$ python3 -q
>>> import numpy as np
>>> np.set_printoptions(precision=1, suppress=True, linewidth=200)
>>> rnd = lambda a: np.round(a, 1) + 0
>>> feats = np.load("a.npy")
>>> feats
array([[3., 2., 2., 2.],
       [2., 3., 2., 2.],
       [2., 2., 3., 2.],
       [2., 2., 2., 3.]])
>>> B = feats[0, 0] * feats[1:] - np.outer(feats[1:, 0], feats[0])
>>> B
array([[0., 5., 2., 2.],
       [0., 2., 5., 2.],
       [0., 2., 2., 5.]])
>>> rnd(feats[:, 0] / feats[0, 0])
array([1. , 0.7, 0.7, 0.7])
>>> np.flatnonzero(~B.round(6).any(axis=1))
array([], dtype=int64)
>>> np.linalg.matrix_rank(B), np.linalg.matrix_rank(feats)
(np.int64(3), np.int64(4))
>>> hat = np.triu(np.array([[1, 8, 0, 2], [0, 2, 8, 9], [8, 6, 0, 6], [1, 1, 7, 8]]), 1) + np.eye(4)
>>> B = hat @ feats @ np.linalg.inv(hat)
>>> B
array([[    23.,   -154.,   1254.,  -6160.],
       [    36.,   -251.,   2052., -10080.],
       [    14.,    -98.,    799.,  -3920.],
       [     2.,    -14.,    114.,   -559.]])
>>> np.linalg.matrix_rank(B)
np.int64(4)
>>> hat @ feats - feats @ hat
array([[ 20.,   4.,   4., -14.],
       [ 34.,  18.,  18.,   0.],
       [ 12.,  -4.,  -4., -22.],
       [  0., -16., -16., -34.]])
>>> w, evecs = np.linalg.eigh(feats)
>>> x = np.array([2, 2, 1, 2])
>>> x @ feats @ x
np.float64(111.0)
>>> rnd(x @ feats @ x / (x @ x)), rnd(w[0]), rnd(w[-1])
(np.float64(8.5), np.float64(1.0), np.float64(9.0))
>>> (np.sign(evecs[:, -1].round(6)) == np.sign(evecs[0, -1].round(6))).astype(int)
array([1, 1, 1, 1])
>>> rnd(evecs * np.maximum(w, 0) @ evecs.T)
array([[3., 2., 2., 2.],
       [2., 3., 2., 2.],
       [2., 2., 3., 2.],
       [2., 2., 2., 3.]])
